$ python -q
>>> import numpy as np
>>> np.set_printoptions(precision=2, suppress=True, linewidth=160, floatmode="fixed")
>>> feats = np.loadtxt("case12.csv", delimiter=",")
>>> print(feats)
[[ 21.00 -10.00  -2.00  -4.00 -19.00 -14.00]
 [-10.00  19.00 -11.00  -4.00  11.00   3.00]
 [ -2.00 -11.00  22.00   6.00   6.00   8.00]
 [ -4.00  -4.00   6.00  31.00   1.00   1.00]
 [-19.00  11.00   6.00   1.00  25.00  10.00]
 [-14.00   3.00   8.00   1.00  10.00  28.00]]
>>> # symmetric, so the eigenvalues are real
>>> U, s, Vt = np.linalg.svd(feats, full_matrices=False)
>>> print(np.round(U.T @ feats @ Vt.T, 2) + 0)
[[59.46  0.00  0.00  0.00  0.00  0.00]
 [ 0.00 39.18  0.00  0.00  0.00  0.00]
 [ 0.00  0.00 26.16  0.00  0.00  0.00]
 [ 0.00  0.00  0.00 15.68  0.00  0.00]
 [ 0.00  0.00  0.00  0.00  4.17  0.00]
 [ 0.00  0.00  0.00  0.00  0.00  1.35]]
>>> print(s)
[59.46 39.18 26.16 15.68  4.17  1.35]
>>> print(np.allclose(U * s @ Vt, feats))
True
>>> print(np.round(Vt @ Vt.T, 2) + 0)
[[1.00 0.00 0.00 0.00 0.00 0.00]
 [0.00 1.00 0.00 0.00 0.00 0.00]
 [0.00 0.00 1.00 0.00 0.00 0.00]
 [0.00 0.00 0.00 1.00 0.00 0.00]
 [0.00 0.00 0.00 0.00 1.00 0.00]
 [0.00 0.00 0.00 0.00 0.00 1.00]]
>>> print(np.round(np.sqrt((s ** 2).sum()), 2), np.round(np.linalg.norm(feats), 2))
77.59 77.59
>>> print((s > 1e-8).sum())
6
>>> print(s / s[0])
[1.00 0.66 0.44 0.26 0.07 0.02]
>>> x0 = np.ones(6)
>>> for _ in range(6):
...     x0 = feats @ x0
...     x0 /= np.linalg.norm(x0)
...     print(round(x0 @ feats @ x0, 2))
... 
54.68
57.48
58.56
59.06
59.29
59.39
>>> print(x0)
[-0.55  0.24  0.20  0.15  0.56  0.51]
>>> O, _ = np.linalg.qr(np.array([[0.5, -0.4, -0.5, 0.5],
...     [-2.3, -0.9, 0.2, -0.6],
...     [1.4, -1.1, 1.6, 1.1],
...     [-0.4, -0.1, 0.5, -0.9]]))
>>> A = O[:, :4]
>>> print(A)
[[-0.18 -0.29  0.84  0.43]
 [ 0.83 -0.54  0.07 -0.14]
 [-0.51 -0.79 -0.32 -0.12]
 [ 0.14 -0.05 -0.44  0.88]]
>>> # keeps lengths
>>> gram = A.T @ A
>>> print(round(np.trace(gram), 2), np.round((A ** 2).sum(), 2))
4.0 4.0
>>> print(np.diag(gram))
[1.00 1.00 1.00 1.00]
>>> print((A @ A.T).shape)
(4, 4)
>>> print(np.linalg.eigvalsh(gram)[::-1])
[1.00 1.00 1.00 1.00]
>>> th = np.radians(30)
>>> r_ = np.eye(4)
>>> r_[2, 2] = r_[1, 1] = np.cos(th)
>>> r_[2, 1], r_[1, 2] = -np.sin(th), np.sin(th)
>>> print(r_)
[[ 1.00  0.00  0.00  0.00]
 [ 0.00  0.87  0.50  0.00]
 [ 0.00 -0.50  0.87  0.00]
 [ 0.00  0.00  0.00  1.00]]
>>> B = A @ r_.T
>>> print(np.round(np.linalg.det(r_), 2), round(np.trace(r_), 2))
1.0 3.73
>>> print(np.abs(B - A).max(axis=0))
[0.00 0.46 0.44 0.00]
>>> print(B)
[[-0.18  0.17  0.87  0.43]
 [ 0.83 -0.43  0.32 -0.14]
 [-0.51 -0.84  0.12 -0.12]
 [ 0.14 -0.27 -0.35  0.88]]
>>> print(np.allclose(np.linalg.norm(A, axis=1), np.linalg.norm(B, axis=1)))
True
>>> print(np.linalg.svd(A, compute_uv=False), np.linalg.svd(B, compute_uv=False))
[1.00 1.00 1.00 1.00] [1.00 1.00 1.00 1.00]
>>> data = np.array([[-3.62, 0.62, -0.26], [0.62, 3.75, 2.95], [-0.26, 2.95, -2.13]])
>>> evals, vecs = np.linalg.eig(data)
>>> print(np.sort(np.linalg.eigvals(data.T)))
[-4.00 -3.00  5.00]
>>> print(evals)
[-4.00 -3.00  5.00]
>>> print(round(np.prod(evals), 2))
60.03
>>> print(np.round(data @ vecs[:, 0] - evals[0] * vecs[:, 0], 2) + 0)
[0.00 0.00 0.00]
>>> w1 = np.array([[-3, 3, 1, 3, 2, -3], [2, -3, -3, 2, -1, 3], [-1, 2, 2, -2, 2, 2]])
>>> beta = np.array([1, 2, -3, 1, -2, 2])
>>> act = np.maximum(data @ w1 + beta, 0)
>>> print((act > 0).mean(axis=0))
[1.00 0.00 0.00 0.67 0.33 1.00]
>>> print((act > 0).astype(int))
[[1 0 0 0 0 1]
 [1 0 0 1 1 1]
 [1 0 0 1 0 1]]
>>> print(act)
[[13.36  0.00  0.00  0.00  0.00 14.20]
 [ 3.69  0.00  0.00  4.46  1.39 17.29]
 [ 9.81  0.00  0.00 10.38  0.00  7.37]]
>>> print(np.linalg.matrix_rank(act))
3
>>> cent = np.array([[3, 7, 6],
...     [-8, -1, 2],
...     [9, 0, 0],
...     [6, -2, -8],
...     [0, -1, 1],
...     [-5, -2, 5]])
>>> print((act @ cent).round(6).argmax(axis=1))
[2 2 0]
>>> print(w1 @ cent)
[[  9 -26 -49]
 [  0   8   4]
 [-23 -11  26]]
>>> print(act @ cent)
[[-30.92  65.12 151.16]
 [-48.62 -19.06  74.30]
 [ 54.86  33.17  12.67]]
>>> B = np.linalg.inv(data)
>>> print(np.round(data @ B, 2) + 0)
[[1.00 0.00 0.00]
 [0.00 1.00 0.00]
 [0.00 0.00 1.00]]
>>> print(round(float(np.linalg.cond(data)), 2))
1.67
>>> print(np.allclose(B, data.T))
False
>>> print(np.linalg.det(data) * B)
[[-16.69   0.55   2.80]
 [  0.55   7.64  10.52]
 [  2.80  10.52 -13.96]]
>>> print((np.abs(B) > 1e-9).astype(int))
[[1 1 1]
 [1 1 1]
 [1 1 1]]
>>> rng = np.random.default_rng(171016)
>>> labels = rng.permutation(3)
>>> print(labels)
[0 1 2]
>>> B = data[labels][:, labels]
>>> print(B)
[[-3.62  0.62 -0.26]
 [ 0.62  3.75  2.95]
 [-0.26  2.95 -2.13]]
>>> print(np.trace(B))
-2.0
>>> print(np.diag(B))
[-3.62  3.75 -2.13]
>>> E = np.load("test7.npy")
>>> print(E)
[[ 2 -5 -4  3]
 [-5  2 -5 -4]
 [-4 -5  2 -5]
 [ 3 -4 -5  2]]
>>> th = np.radians(30)
>>> r_ = np.eye(4)
>>> r_[0, 0] = r_[2, 2] = np.cos(th)
>>> r_[0, 2], r_[2, 0] = -np.sin(th), np.sin(th)
>>> print(r_)
[[ 0.87  0.00 -0.50  0.00]
 [ 0.00  1.00  0.00  0.00]
 [ 0.50  0.00  0.87  0.00]
 [ 0.00  0.00  0.00  1.00]]
>>> B = E @ r_.T
>>> print(B)
[[ 3.73 -5.00 -2.46  3.00]
 [-1.83  2.00 -6.83 -4.00]
 [-4.46 -5.00 -0.27 -5.00]
 [ 5.10 -4.00 -2.83  2.00]]
>>> print(np.linalg.svd(E, compute_uv=False), np.linalg.svd(B, compute_uv=False))
[10.85  8.85  7.12  1.12] [10.85  8.85  7.12  1.12]
>>> print(np.round(np.einsum("ii->", B), 2))
7.46
>>> print(np.kron(np.eye(2, dtype=int), B))
[[ 3.73 -5.00 -2.46  3.00  0.00 -0.00 -0.00  0.00]
 [-1.83  2.00 -6.83 -4.00 -0.00  0.00 -0.00 -0.00]
 [-4.46 -5.00 -0.27 -5.00 -0.00 -0.00 -0.00 -0.00]
 [ 5.10 -4.00 -2.83  2.00  0.00 -0.00 -0.00  0.00]
 [ 0.00 -0.00 -0.00  0.00  3.73 -5.00 -2.46  3.00]
 [-0.00  0.00 -0.00 -0.00 -1.83  2.00 -6.83 -4.00]
 [-0.00 -0.00 -0.00 -0.00 -4.46 -5.00 -0.27 -5.00]
 [ 0.00 -0.00 -0.00  0.00  5.10 -4.00 -2.83  2.00]]
>>> print(np.poly(B))
[  1.00  -7.46 -82.89 552.34 768.00]
>>> print(round(float(np.linalg.det(B.T)), 2))
768.0
>>> print(round(np.linalg.det(2 * B), 2), round(float(np.linalg.det(B)), 2))
12288.0 768.0
>>> print(np.round(np.linalg.det(B[::-1]), 2))
768.0
>>> print(np.all(np.linalg.eigvalsh(E) > 0))
False
>>> print(E.reshape(2, -1))
[[ 2 -5 -4  3 -5  2 -5 -4]
 [-4 -5  2 -5  3 -4 -5  2]]
>>> blk = E.reshape(4, 2, -1)
>>> print(blk.shape)
(4, 2, 2)
>>> print(blk.sum(axis=1))
[[ -2  -2]
 [-10  -2]
 [ -2 -10]
 [ -2  -2]]
>>> print(blk.transpose(1, 0, 2))
[[[ 2 -5]
  [-5  2]
  [-4 -5]
  [ 3 -4]]

 [[-4  3]
  [-5 -4]
  [ 2 -5]
  [-5  2]]]
>>> x0 = np.array([1, 0, 3, 3])
>>> h = np.maximum(E @ x0, 0)
>>> print(h)
[0 0 0 0]
>>> print(np.flatnonzero(h > 1e-9))
[]
>>> print(E * (h > 1e-9)[:, None])
[[0 0 0 0]
 [0 0 0 0]
 [0 0 0 0]
 [0 0 0 0]]
>>> print(np.tanh(E @ x0))
[-0.76 -1.00 -1.00 -1.00]
>>> F = np.load("dump.npy")
>>> print(F)
[[4.00 0.00 3.00 0.00 0.00 3.00]
 [0.00 4.00 0.00 3.00 0.00 0.00]
 [3.00 0.00 4.00 0.00 0.00 3.00]
 [0.00 3.00 0.00 4.00 0.00 0.00]
 [0.00 0.00 0.00 0.00 4.00 0.00]
 [3.00 0.00 3.00 0.00 0.00 4.00]]
>>> # 3 groups of indices that never mix
>>> th = np.radians(30)
>>> r_ = np.eye(6)
>>> r_[5, 5] = r_[0, 0] = np.cos(th)
>>> r_[5, 0], r_[0, 5] = -np.sin(th), np.sin(th)
>>> print(r_)
[[ 0.87  0.00  0.00  0.00  0.00  0.50]
 [ 0.00  1.00  0.00  0.00  0.00  0.00]
 [ 0.00  0.00  1.00  0.00  0.00  0.00]
 [ 0.00  0.00  0.00  1.00  0.00  0.00]
 [ 0.00  0.00  0.00  0.00  1.00  0.00]
 [-0.50  0.00  0.00  0.00  0.00  0.87]]
>>> B = F @ r_.T
>>> print(np.abs(B - F).max(axis=0))
[1.60 0.00 0.00 0.00 0.00 2.40]
>>> print(round(np.linalg.det(r_), 2), round(float(np.trace(r_)), 2))
1.0 5.73
>>> print(np.allclose(np.linalg.norm(F, axis=1), np.linalg.norm(B, axis=1)))
True
>>> print(np.linalg.svd(F, compute_uv=False), np.linalg.svd(B, compute_uv=False))
[10.00  7.00  4.00  1.00  1.00  1.00] [10.00  7.00  4.00  1.00  1.00  1.00]
>>> print(B)
[[4.96 0.00 3.00 0.00 0.00 0.60]
 [0.00 4.00 0.00 3.00 0.00 0.00]
 [4.10 0.00 4.00 0.00 0.00 1.10]
 [0.00 3.00 0.00 4.00 0.00 0.00]
 [0.00 0.00 0.00 0.00 4.00 0.00]
 [4.60 0.00 3.00 0.00 0.00 1.96]]
>>> print(np.allclose(F @ F.T, B @ B.T))
True
>>> x0 = np.ones(6)
>>> for _ in range(3):
...     x0 = F @ x0
...     x0 /= np.linalg.norm(x0)
...     print(round(x0 @ F @ x0, 2))
... 
9.06
9.55
9.77
>>> print(x0)
[0.56 0.19 0.56 0.19 0.04 0.56]
>>> labels = rng.permutation(6)
>>> print(labels)
[1 5 3 0 2 4]
>>> B = F[labels][:, labels]
>>> print(np.diag(B))
[4.00 4.00 4.00 4.00 4.00 4.00]
>>> print(np.trace(B))
24.0
>>> print(B)
[[4.00 0.00 3.00 0.00 0.00 0.00]
 [0.00 4.00 0.00 3.00 3.00 0.00]
 [3.00 0.00 4.00 0.00 0.00 0.00]
 [0.00 3.00 0.00 4.00 3.00 0.00]
 [0.00 3.00 0.00 3.00 4.00 0.00]
 [0.00 0.00 0.00 0.00 0.00 4.00]]
>>> print(round(np.linalg.det(B), 2), round(np.linalg.det(F[labels]), 2))
280.0 -280.0
>>> evals, vecs = np.linalg.eigh(F)
>>> x0 = np.array([0, 0, 3, -3, 0, -1])
>>> print(np.round(x0 @ F @ x0 / (x0 @ x0), 2), round(evals[0], 2), evals[-1])
3.05 1.0 10.0
>>> print(np.round(vecs * np.abs(evals) @ vecs.T, 2) + 0)
[[4.00 0.00 3.00 0.00 0.00 3.00]
 [0.00 4.00 0.00 3.00 0.00 0.00]
 [3.00 0.00 4.00 0.00 0.00 3.00]
 [0.00 3.00 0.00 4.00 0.00 0.00]
 [0.00 0.00 0.00 0.00 4.00 0.00]
 [3.00 0.00 3.00 0.00 0.00 4.00]]
>>> print((np.sign(vecs[:, -1].round(6)) == np.sign(vecs[0, -1].round(6))).astype(int))
[1 0 1 0 0 1]
>>> print(np.linalg.eigvalsh(F[1:, 1:]))
[1.00 1.00 4.00 7.00 7.00]
>>> print(x0 @ F @ x0)
58.0
>>> x0 = np.array([-1, -2, 1, 0, -2, 1])
>>> print(F @ x0)
[ 2.00 -8.00  4.00 -6.00 -8.00  4.00]
>>> print(np.einsum("ij,j->i", F, x0))
[ 2.00 -8.00  4.00 -6.00 -8.00  4.00]
>>> print(F * x0)
[[-4.00 -0.00  3.00  0.00 -0.00  3.00]
 [-0.00 -8.00  0.00  0.00 -0.00  0.00]
 [-3.00 -0.00  4.00  0.00 -0.00  3.00]
 [-0.00 -6.00  0.00  0.00 -0.00  0.00]
 [-0.00 -0.00  0.00  0.00 -8.00  0.00]
 [-3.00 -0.00  3.00  0.00 -0.00  4.00]]
>>> print(F @ np.ones(6))
[10.00  7.00 10.00  7.00  4.00 10.00]
>>> print(F @ np.eye(6)[0])
[4.00 0.00 3.00 0.00 0.00 3.00]
>>> print((F @ x0).argmax())
2
>>> print(np.linalg.norm(F @ x0) <= np.linalg.norm(F, 2) * np.linalg.norm(x0) + 1e-9)
True
>>> M = np.load("x.npy")
>>> print(M)
[[0 0 0 0 0 0 0]
 [0 0 3 0 0 0 0]
 [0 0 0 0 0 0 0]
 [0 0 0 0 0 0 1]
 [0 0 0 0 0 3 0]
 [0 2 0 0 0 0 0]
 [0 0 0 0 0 0 0]]
>>> # null space of dimension 3
>>> B = M + rng.integers(-2, 3, (7, 4)) @ rng.integers(-2, 3, (4, 7))
>>> print(B)
[[ 6 -5 -4 -5  3 -4 -6]
 [ 0  0  0  0  3 -5 -2]
 [ 6 -3 -4 -1  3  2 -2]
 [-4  2  3  4  1  7  7]
 [ 4 -4 -1 -3  2  5 -2]
 [ 2  0 -2  0  4  2  0]
 [-2  2 -1  6  5  7  6]]
>>> print(np.linalg.matrix_rank(B - M, tol=1e-8))
4
>>> print(B - M)
[[ 6 -5 -4 -5  3 -4 -6]
 [ 0  0 -3  0  3 -5 -2]
 [ 6 -3 -4 -1  3  2 -2]
 [-4  2  3  4  1  7  6]
 [ 4 -4 -1 -3  2  2 -2]
 [ 2 -2 -2  0  4  2  0]
 [-2  2 -1  6  5  7  6]]
>>> print(M.T @ M)
[[0 0 0 0 0 0 0]
 [0 4 0 0 0 0 0]
 [0 0 9 0 0 0 0]
 [0 0 0 0 0 0 0]
 [0 0 0 0 0 0 0]
 [0 0 0 0 0 9 0]
 [0 0 0 0 0 0 1]]
>>> print(np.linalg.svd(M, compute_uv=False))
[3.00 3.00 2.00 1.00 0.00 0.00 0.00]
>>> print(np.linalg.norm(M, axis=0))
[0.00 2.00 3.00 0.00 0.00 3.00 1.00]
>>> print(round(float(np.linalg.norm(M, 2)), 2))
3.0
>>> print(round(np.linalg.norm(M[2], 1), 2), np.round(np.linalg.norm(M[2], np.inf), 2))
0.0 0.0
>>> print(round(float(np.linalg.norm(M, "nuc")), 2))
9.0
>>> print(M[2] @ M[0])
0
>>> print(np.linalg.norm(M, axis=0))
[0.00 2.00 3.00 0.00 0.00 3.00 1.00]
>>> print(np.sort(np.linalg.eigvals(M).real))
[0.00 0.00 0.00 0.00 0.00 0.00 0.00]
>>> print(np.flatnonzero(np.linalg.matrix_power((M != 0) + (M.T != 0) + np.eye(7), 7)[4]))
[1 2 4 5]
>>> print((M != 0).astype(int))
[[0 0 0 0 0 0 0]
 [0 0 1 0 0 0 0]
 [0 0 0 0 0 0 0]
 [0 0 0 0 0 0 1]
 [0 0 0 0 0 1 0]
 [0 1 0 0 0 0 0]
 [0 0 0 0 0 0 0]]
>>> print(np.allclose(M @ M.T, M.T @ M))
False
>>> print(np.trace(M))
0
>>> print(round(float(np.linalg.det(M)), 2))
0.0
>>> print(np.allclose(M, M.T))
False
>>> J = np.arange(15).reshape(5, 3) + 2
>>> print(J)
[[ 2  3  4]
 [ 5  6  7]
 [ 8  9 10]
 [11 12 13]
 [14 15 16]]
>>> # null space of dimension 1
>>> U, s, Vt = np.linalg.svd(J)
>>> vecs = Vt[:(s > 1e-8).sum()]
>>> x0 = J[0] + 5 * J[3] + rng.integers(2) * np.eye(3)[0]
>>> print(x0)
[57.00 63.00 69.00]
>>> print(np.round(np.linalg.norm(x0 - vecs.T @ vecs @ x0), 2))
0.0
>>> print(np.diag(vecs.T @ vecs))
[0.83 0.33 0.83]
>>> rank = np.linalg.matrix_rank(J)
>>> print(rank)
2
>>> ns = np.linalg.svd(J)[2][rank:].T
>>> print(ns.shape)
(3, 1)
>>> print(np.round(J @ ns, 2) + 0)
[[0.00]
 [0.00]
 [0.00]
 [0.00]
 [0.00]]
>>> print(np.linalg.matrix_rank(J.T @ J), np.linalg.matrix_rank(J @ J.T))
2 2
>>> print([int(np.linalg.matrix_rank(J[:, :j + 1])) for j in range(3)])
[1, 2, 2]
>>> print(np.allclose(J @ ns, 0))
True
>>> print(round(float(np.linalg.norm(J, 2) / np.linalg.norm(J)), 2))
1.0
>>> print(np.linalg.matrix_rank(J, rtol=0.1))
1
>>> x0 = np.array([1, 0, 8])
>>> print(J @ np.ones(3))
[ 9.00 18.00 27.00 36.00 45.00]
>>> print((J @ x0).argmax())
4
>>> print(J @ x0)
[ 34  61  88 115 142]
>>> print(np.linalg.norm(J @ x0) <= np.linalg.norm(J, 2) * np.linalg.norm(x0) + 1e-9)
True
>>> print((J * x0).sum(axis=1))
[ 34  61  88 115 142]
>>> print(J @ np.eye(3)[0])
[ 2.00  5.00  8.00 11.00 14.00]
>>> print(J @ (2 * x0))
[ 68 122 176 230 284]
>>> W0 = np.load("block17.npy")
>>> print(W0)
[[1.00 0.90 0.81 0.73 0.66 0.59 0.53]
 [0.90 1.00 0.90 0.81 0.73 0.66 0.59]
 [0.81 0.90 1.00 0.90 0.81 0.73 0.66]
 [0.73 0.81 0.90 1.00 0.90 0.81 0.73]
 [0.66 0.73 0.81 0.90 1.00 0.90 0.81]
 [0.59 0.66 0.73 0.81 0.90 1.00 0.90]
 [0.53 0.59 0.66 0.73 0.81 0.90 1.00]]
>>> # symmetric, so the eigenvalues are real
>>> r0 = np.array([2, -3, -3, -3, -3, -1, 3])
>>> B = W0 + np.outer(r0, np.eye(7)[2])
>>> print(np.linalg.matrix_rank(B - W0))
1
>>> print(np.round(np.linalg.det(B) / np.linalg.det(W0), 2), round(1 + np.linalg.solve(W0, r0)[2], 2))
0.13 0.13
